$ python3 -q
>>> import numpy as np
>>> np.set_printoptions(precision=2, suppress=True, linewidth=140, floatmode="fixed")
>>> rng = np.random.default_rng(609789)
>>> theta = np.sort(rng.uniform(-2, 2, 31))
>>> arr = np.c_[theta, theta ** 2, theta ** 3] @ np.array([[1, 0, 1, 2, 1, 1, 0], [0, 1, 0, 1, 2, 1, 0], [2, 2, 1, 1, 2, 0, 1]])
>>> arr.round(2) + 0
array([[-17.44, -11.55,  -9.71,  -7.77,  -9.62,   1.93,  -7.73],
       [-11.40,  -6.84,  -6.55,  -5.37,  -5.67,   1.17,  -4.85],
       [-11.20,  -6.69,  -6.44,  -5.29,  -5.54,   1.15,  -4.76],
       [-10.11,  -5.87,  -5.86,  -4.86,  -4.87,   1.00,  -4.24],
       [ -8.45,  -4.65,  -4.98,  -4.21,  -3.87,   0.78,  -3.47],
       [ -7.28,  -3.81,  -4.36,  -3.74,  -3.19,   0.62,  -2.93],
       [ -5.34,  -2.46,  -3.30,  -2.96,  -2.13,   0.34,  -2.04],
       [ -5.20,  -2.37,  -3.23,  -2.91,  -2.05,   0.32,  -1.97],
       [ -3.42,  -1.25,  -2.24,  -2.18,  -1.19,   0.06,  -1.18],
       [ -3.24,  -1.14,  -2.14,  -2.10,  -1.10,   0.03,  -1.10],
       [ -2.27,  -0.60,  -1.58,  -1.68,  -0.71,  -0.10,  -0.69],
       [ -0.94,  -0.04,  -0.75,  -1.00,  -0.29,  -0.25,  -0.18],
       [ -0.78,  -0.01,  -0.64,  -0.89,  -0.26,  -0.25,  -0.13],
       [ -0.77,   0.00,  -0.64,  -0.89,  -0.25,  -0.25,  -0.13],
       [ -0.65,   0.02,  -0.55,  -0.80,  -0.23,  -0.25,  -0.10],
       [ -0.19,   0.02,  -0.18,  -0.33,  -0.13,  -0.15,  -0.01],
       [  0.00,   0.00,   0.00,   0.00,   0.00,   0.00,   0.00],
       [  0.07,   0.01,   0.07,   0.15,   0.08,   0.08,   0.00],
       [  0.09,   0.01,   0.09,   0.19,   0.11,   0.10,   0.00],
       [  0.12,   0.02,   0.12,   0.24,   0.14,   0.13,   0.00],
       [  0.15,   0.03,   0.15,   0.32,   0.20,   0.17,   0.00],
       [  0.27,   0.09,   0.26,   0.56,   0.39,   0.30,   0.01],
       [  0.28,   0.09,   0.26,   0.58,   0.40,   0.31,   0.02],
       [  0.36,   0.15,   0.33,   0.72,   0.54,   0.39,   0.03],
       [  0.69,   0.45,   0.59,   1.29,   1.15,   0.71,   0.11],
       [  1.77,   1.61,   1.28,   2.69,   3.02,   1.41,   0.49],
       [  2.95,   2.94,   1.97,   3.95,   4.92,   1.98,   0.98],
       [  3.23,   3.26,   2.13,   4.23,   5.36,   2.10,   1.10],
       [  5.98,   6.41,   3.65,   6.73,   9.49,   3.08,   2.33],
       [ 10.43,  11.48,   6.03,  10.36,  15.80,   4.32,   4.40],
       [ 12.56,  13.89,   7.16,  11.99,  18.72,   4.83,   5.40]])
>>> U, sigma, Vh = np.linalg.svd(arr)
>>> vecs = Vh[:(sigma > 1e-8).sum()]
>>> x0 = arr[11] + 5 * arr[3] + rng.integers(2) * np.eye(7)[4]
>>> x0
array([-51.48, -29.38, -30.07, -25.31, -23.62,   4.77, -21.41])
>>> print(np.allclose(vecs.T @ vecs @ x0, x0))
False
>>> vecs.T @ vecs
array([[ 0.56,  0.13,  0.35,  0.16, -0.05, -0.18,  0.22],
       [ 0.13,  0.50, -0.06, -0.17,  0.39, -0.11,  0.19],
       [ 0.35, -0.06,  0.27,  0.25, -0.08, -0.02,  0.08],
       [ 0.16, -0.17,  0.25,  0.56,  0.15,  0.32, -0.08],
       [-0.05,  0.39, -0.08,  0.15,  0.62,  0.23,  0.03],
       [-0.18, -0.11, -0.02,  0.32,  0.23,  0.34, -0.16],
       [ 0.22,  0.19,  0.08, -0.08,  0.03, -0.16,  0.14]])
>>> np.linalg.matrix_rank(np.vstack([arr, x0]))
np.int64(4)
>>> np.linalg.cond(arr) > 100
np.True_
>>> np.linalg.matrix_rank(arr, rtol=0.1)
np.int64(2)
>>> W2 = arr[[29, 3]].astype(float)
>>> for _ in range(5):
...     labels = np.linalg.norm(arr[:, None] - W2, axis=-1).argmin(axis=1)
...     W2 = np.array([arr[labels == j].mean(axis=0) for j in range(2)])
... 
>>> print(labels)
[1 1 1 1 1 1 1 1 1 1 1 1 1 1 1 1 1 1 1 1 1 1 1 1 1 1 0 0 0 0 0]
>>> np.bincount(labels)
array([ 5, 26])
>>> np.abs(W2[1] - W2[0]).argmax()
np.int64(4)
>>> np.abs(np.diag(np.linalg.qr(arr)[1])) > 1e-9
array([ True,  True,  True, False, False, False, False])
>>> print(round(float(np.trace(np.linalg.pinv(arr) @ arr)), 2))
3.0
>>> W0 = np.loadtxt("layer17.csv", delimiter=",")
>>> W0
array([[ 5.00,  1.00,  2.00,  5.00,  4.00, -5.00,  3.00],
       [ 7.00,  5.00,  2.00,  5.00, -9.00,  7.00,  8.00],
       [ 6.00,  2.00,  8.00, -8.00,  6.00,  6.00, -3.00],
       [ 0.00,  0.00,  0.00,  5.00,  1.00,  2.00,  0.00],
       [ 0.00,  0.00,  0.00,  3.00,  0.00,  2.00, -1.00],
       [ 0.00,  0.00,  0.00,  4.00,  2.00,  3.00, -1.00],
       [ 0.00,  0.00,  0.00, -1.00, -1.00, -3.00, -2.00]])
>>> x0 = np.array([0, 3, 2, 1, 0, 3, 3])
>>> rhs = W0 @ x0
>>> coef, lr = np.zeros(7), 1 / np.linalg.norm(W0, 2) ** 2
>>> for i in range(8):
...     coef -= lr * W0.T @ (W0 @ coef - rhs)
...     if i % 2 == 0: print(i, round(np.linalg.norm(W0 @ coef - rhs), 2))
... 
0 10.45
2 5.96
4 5.0
6 4.46
>>> coef
array([ 2.06,  1.24,  1.22,  1.08, -0.88,  2.89,  1.61])
>>> round(np.linalg.cond(W0), 2)
np.float64(105.22)
>>> X, _ = np.linalg.qr(np.array([[0.9, 0.5, -0.9, 1.5, -0.2, 0.5, 0.0, -0.8],
...     [-1.1, -0.6, -0.8, -0.1, 0.4, -0.4, 1.1, 2.0],
...     [0.7, -0.5, -0.6, 0.1, 0.4, -0.6, -0.7, 0.0],
...     [-0.7, -0.7, -1.3, 0.3, -1.8, -1.6, -0.5, 0.0],
...     [-1.3, -0.9, -0.2, -0.4, 0.6, 0.1, 0.2, -0.2],
...     [0.0, -1.8, 0.5, -0.2, 0.1, 0.1, -0.3, -0.3],
...     [0.4, -0.1, -0.5, 1.5, 0.7, 0.3, 0.3, -0.6],
...     [1.1, -0.3, -1.3, -1.1, 2.1, 0.9, 1.5, 2.6]]))
>>> print(X.round(2) + 0)
[[-0.37  0.09  0.36 -0.48  0.02 -0.51  0.21 -0.44]
 [ 0.45 -0.10  0.39  0.01 -0.31  0.14 -0.51 -0.52]
 [-0.28 -0.34  0.14 -0.02  0.07  0.71  0.41 -0.33]
 [ 0.28 -0.21  0.55 -0.11  0.67  0.00 -0.02  0.32]
 [ 0.53 -0.21  0.11  0.04 -0.40 -0.21  0.67  0.11]
 [ 0.00 -0.82 -0.42 -0.17  0.10 -0.26 -0.18 -0.10]
 [-0.16 -0.11  0.17 -0.60 -0.46  0.23 -0.19  0.52]
 [-0.45 -0.31  0.43  0.61 -0.25 -0.22 -0.10  0.19]]
>>> # keeps lengths
>>> Ac = arr - arr.mean(axis=0)
>>> U, sigma, Vh = np.linalg.svd(Ac, full_matrices=False)
>>> print(Vh[0] * np.sign(Vh[0, np.abs(Vh[0]).argmax()]))
[0.53 0.43 0.31 0.37 0.49 0.06 0.22]
>>> (np.sign(U[:, 0]) == np.sign(U[0, 0])).astype(int)
array([1, 1, 1, 1, 1, 1, 1, 1, 1, 1, 1, 1, 1, 1, 0, 0, 0, 0, 0, 0, 0, 0, 0, 0, 0, 0, 0, 0, 0, 0, 0])
>>> np.abs(Vh[0]).argmax()
np.int64(0)
>>> np.round(sigma ** 2 / (sigma ** 2).sum(), 2) + 0
array([0.96, 0.03, 0.00, 0.00, 0.00, 0.00, 0.00])
>>> np.linalg.matrix_rank(Ac)
np.int64(3)
>>> B = X + rng.integers(-2, 3, (8, 1)) @ rng.integers(-2, 3, (1, 8))
>>> B
array([[ 3.63,  2.09,  0.36, -0.48, -1.98, -2.51,  2.21,  1.56],
       [ 4.45,  1.90,  0.39,  0.01, -2.31, -1.86,  1.49,  1.48],
       [ 3.72,  1.66,  0.14, -0.02, -1.93, -1.29,  2.41,  1.67],
       [-1.72, -1.21,  0.55, -0.11,  1.67,  1.00, -1.02, -0.68],
       [-1.47, -1.21,  0.11,  0.04,  0.60,  0.79, -0.33, -0.89],
       [ 2.00,  0.18, -0.42, -0.17, -0.90, -1.26,  0.82,  0.90],
       [-2.16, -1.11,  0.17, -0.60,  0.54,  1.23, -1.19, -0.48],
       [ 3.55,  1.69,  0.43,  0.61, -2.25, -2.22,  1.90,  2.19]])
>>> B - X
array([[ 4.00,  2.00,  0.00,  0.00, -2.00, -2.00,  2.00,  2.00],
       [ 4.00,  2.00,  0.00,  0.00, -2.00, -2.00,  2.00,  2.00],
       [ 4.00,  2.00,  0.00,  0.00, -2.00, -2.00,  2.00,  2.00],
       [-2.00, -1.00,  0.00,  0.00,  1.00,  1.00, -1.00, -1.00],
       [-2.00, -1.00,  0.00,  0.00,  1.00,  1.00, -1.00, -1.00],
       [ 2.00,  1.00,  0.00,  0.00, -1.00, -1.00,  1.00,  1.00],
       [-2.00, -1.00,  0.00,  0.00,  1.00,  1.00, -1.00, -1.00],
       [ 4.00,  2.00,  0.00,  0.00, -2.00, -2.00,  2.00,  2.00]])
>>> q, r_ = np.linalg.qr(X)
>>> print(q.round(2) + 0)
[[-0.37  0.09  0.36 -0.48  0.02 -0.51  0.21 -0.44]
 [ 0.45 -0.10  0.39  0.01 -0.31  0.14 -0.51 -0.52]
 [-0.28 -0.34  0.14 -0.02  0.07  0.71  0.41 -0.33]
 [ 0.28 -0.21  0.55 -0.11  0.67  0.00 -0.02  0.32]
 [ 0.53 -0.21  0.11  0.04 -0.40 -0.21  0.67  0.11]
 [ 0.00 -0.82 -0.42 -0.17  0.10 -0.26 -0.18 -0.10]
 [-0.16 -0.11  0.17 -0.60 -0.46  0.23 -0.19  0.52]
 [-0.45 -0.31  0.43  0.61 -0.25 -0.22 -0.10  0.19]]
>>> np.round(q.T @ q, 2) + 0
array([[1.00, 0.00, 0.00, 0.00, 0.00, 0.00, 0.00, 0.00],
       [0.00, 1.00, 0.00, 0.00, 0.00, 0.00, 0.00, 0.00],
       [0.00, 0.00, 1.00, 0.00, 0.00, 0.00, 0.00, 0.00],
       [0.00, 0.00, 0.00, 1.00, 0.00, 0.00, 0.00, 0.00],
       [0.00, 0.00, 0.00, 0.00, 1.00, 0.00, 0.00, 0.00],
       [0.00, 0.00, 0.00, 0.00, 0.00, 1.00, 0.00, 0.00],
       [0.00, 0.00, 0.00, 0.00, 0.00, 0.00, 1.00, 0.00],
       [0.00, 0.00, 0.00, 0.00, 0.00, 0.00, 0.00, 1.00]])
>>> q.shape, r_.shape
((8, 8), (8, 8))
>>> print(np.abs(np.diag(r_)))
[1.00 1.00 1.00 1.00 1.00 1.00 1.00 1.00]
>>> print(np.trace(q @ q.T))
8.0
>>> np.allclose(r_.T @ r_, X.T @ X)
True
>>> print(np.round(abs(r_[0, 0]), 2), round(np.linalg.norm(X[:, 0]), 2))
1.0 1.0
>>> m1 = np.load("test8.npy")
>>> m1.round(2) + 0
array([[-0.09,  0.10, -0.09,  0.94, -0.23,  0.14, -0.12],
       [-0.30, -0.27, -0.88, -0.15, -0.12,  0.15, -0.08],
       [ 0.17,  0.44,  0.01, -0.25, -0.39,  0.22, -0.71],
       [-0.17,  0.16,  0.01, -0.09, -0.75, -0.49,  0.36],
       [-0.22, -0.76,  0.41, -0.03, -0.32,  0.13, -0.30],
       [ 0.43, -0.25, -0.20,  0.14,  0.11, -0.73, -0.39],
       [ 0.78, -0.23, -0.13,  0.00, -0.30,  0.36,  0.33]])
>>> # columns are unit length and at right angles
>>> print(m1.mean(axis=0))
[ 0.09 -0.11 -0.12  0.08 -0.29 -0.03 -0.13]
>>> np.linalg.svd(m1, compute_uv=False)
array([1.00, 1.00, 1.00, 1.00, 1.00, 1.00, 1.00])
>>> m1 - m1[0]
array([[ 0.00,  0.00,  0.00,  0.00,  0.00,  0.00,  0.00],
       [-0.22, -0.37, -0.78, -1.09,  0.11,  0.01,  0.04],
       [ 0.26,  0.34,  0.10, -1.19, -0.17,  0.07, -0.59],
       [-0.09,  0.06,  0.11, -1.04, -0.53, -0.63,  0.48],
       [-0.13, -0.86,  0.50, -0.97, -0.09, -0.02, -0.18],
       [ 0.52, -0.35, -0.10, -0.80,  0.34, -0.87, -0.27],
       [ 0.87, -0.33, -0.03, -0.95, -0.08,  0.21,  0.44]])
>>> np.unravel_index(np.abs(m1).argmax(), m1.shape)
(np.int64(0), np.int64(3))
>>> np.linalg.matrix_rank(m1)
np.int64(7)
>>> m1.shape
(7, 7)
>>> print(np.diff(m1, axis=0))
[[-0.22 -0.37 -0.78 -1.09  0.11  0.01  0.04]
 [ 0.48  0.71  0.88 -0.10 -0.27  0.07 -0.63]
 [-0.35 -0.28  0.01  0.16 -0.36 -0.70  1.07]
 [-0.04 -0.92  0.39  0.06  0.43  0.61 -0.66]
 [ 0.65  0.51 -0.61  0.17  0.43 -0.85 -0.09]
 [ 0.35  0.02  0.07 -0.14 -0.41  1.08  0.71]]
>>> print(np.round(np.linalg.norm(m1), 2))
2.65
